% ipython --no-banner

In [1]: import numpy as np

In [2]: import numpy.linalg as la

In [3]: np.set_printoptions(precision=3, suppress=True, linewidth=120, floatmode="fixed")

In [4]: mat = np.array([[0, -1, -1, 0, 1, -1],
   ...:     [0, 0, 1, 1, -1, 1],
   ...:     [0, 0, 1, 2, 1, -2],
   ...:     [0, 0, 0, 2, 2, 1],
   ...:     [0, 0, 0, 0, 1, 1],
   ...:     [0, 0, 0, 0, 0, -2]])

In [5]: rk = la.matrix_rank(mat)

In [6]: print(rk)
5

In [7]: null = la.svd(mat)[2][rk:].T

In [8]: print(null[:, 0] / null[np.abs(null[:, 0]).round(6).argmax(), 0])
[1.000 0.000 0.000 0.000 0.000 0.000]

In [9]: print(null.shape)
(6, 1)

In [10]: print(la.matrix_rank(mat.T @ mat), la.matrix_rank(mat @ mat.T))
5 5

In [11]: print(mat @ null)
[[0.000]
 [0.000]
 [0.000]
 [0.000]
 [0.000]
 [0.000]]

In [12]: U, sv, Vt = la.svd(mat)

In [13]: evecs = Vt[:(sv > 1e-8).sum()]

In [14]: rng = np.random.default_rng(48)

In [15]: x = mat[2] + 3 * mat[0] + rng.integers(2) * np.eye(6)[2]

In [16]: print(x)
[ 0.000 -3.000 -2.000  2.000  4.000 -5.000]

In [17]: print(np.allclose(evecs.T @ evecs @ x, x))
True

In [18]: print(la.matrix_rank(np.vstack([mat, x])))
5

In [19]: print(np.diag(evecs.T @ evecs))
[0.000 1.000 1.000 1.000 1.000 1.000]

In [20]: print(np.round(evecs.T @ evecs, 3) + 0)
[[0.000 0.000 0.000 0.000 0.000 0.000]
 [0.000 1.000 0.000 0.000 0.000 0.000]
 [0.000 0.000 1.000 0.000 0.000 0.000]
 [0.000 0.000 0.000 1.000 0.000 0.000]
 [0.000 0.000 0.000 0.000 1.000 0.000]
 [0.000 0.000 0.000 0.000 0.000 1.000]]

In [21]: print(round(float(la.norm(x - evecs.T @ evecs @ x)), 3))
0.0

In [22]: print(la.matrix_rank(mat, rtol=0.1))
5

In [23]: U, sv, Vt = la.svd(mat)

In [24]: print(np.argmax(sv[:-1] / (sv[1:] + 1e-6)) + 1)
5

In [25]: B = U[:, :5] @ np.diag(sv[:5]) @ Vt[:5]

In [26]: print(la.matrix_rank(mat, rtol=0.05))
5

In [27]: print(round(float(np.abs(mat - B).max()), 3))
0.0

In [28]: print(np.round(la.norm(mat - B, 2), 3), sv[5])
0.0 0.0

In [29]: F = np.diag(np.array([0, 3, 1, 1]))

In [30]: print(F)
[[0 0 0 0]
 [0 3 0 0]
 [0 0 1 0]
 [0 0 0 1]]

In [31]: # symmetric, so the eigenvalues are real

In [32]: vals, evecs = la.eigh(F)

In [33]: print((vals > 1e-8).sum(), (vals < -1e-8).sum())
3 0

In [34]: print(evecs.T @ F @ evecs)
[[0.000 0.000 0.000 0.000]
 [0.000 1.000 0.000 0.000]
 [0.000 0.000 1.000 0.000]
 [0.000 0.000 0.000 3.000]]

In [35]: print(np.abs(evecs[:, -1]).round(6).argmax())
1

In [36]: print(np.abs(evecs[:, -1]))
[0.000 1.000 0.000 0.000]

In [37]: print(la.svd(F, compute_uv=False))
[3.000 1.000 1.000 0.000]

In [38]: print(la.eigvalsh(F + 5 * np.eye(4)))
[5.000 6.000 6.000 8.000]

In [39]: vals, evecs = la.eigh(F)

In [40]: x = np.array([0, 1, -2, -2])

In [41]: print(evecs * np.maximum(vals, 0) @ evecs.T)
[[0.000 0.000 0.000 0.000]
 [0.000 3.000 0.000 0.000]
 [0.000 0.000 1.000 0.000]
 [0.000 0.000 0.000 1.000]]

In [42]: print((np.sign(evecs[:, -1].round(6)) == np.sign(evecs[0, -1].round(6))).astype(int))
[1 0 1 1]

In [43]: J = 0.7 ** np.abs(np.subtract.outer(np.arange(6), np.arange(6)))

In [44]: print(J)
[[1.000 0.700 0.490 0.343 0.240 0.168]
 [0.700 1.000 0.700 0.490 0.343 0.240]
 [0.490 0.700 1.000 0.700 0.490 0.343]
 [0.343 0.490 0.700 1.000 0.700 0.490]
 [0.240 0.343 0.490 0.700 1.000 0.700]
 [0.168 0.240 0.343 0.490 0.700 1.000]]

In [45]: Lm = la.cholesky(J)

In [46]: print(Lm @ Lm.T)
[[1.000 0.700 0.490 0.343 0.240 0.168]
 [0.700 1.000 0.700 0.490 0.343 0.240]
 [0.490 0.700 1.000 0.700 0.490 0.343]
 [0.343 0.490 0.700 1.000 0.700 0.490]
 [0.240 0.343 0.490 0.700 1.000 0.700]
 [0.168 0.240 0.343 0.490 0.700 1.000]]

In [47]: print(Lm)
[[1.000 0.000 0.000 0.000 0.000 0.000]
 [0.700 0.714 0.000 0.000 0.000 0.000]
 [0.490 0.500 0.714 0.000 0.000 0.000]
 [0.343 0.350 0.500 0.714 0.000 0.000]
 [0.240 0.245 0.350 0.500 0.714 0.000]
 [0.168 0.171 0.245 0.350 0.500 0.714]]
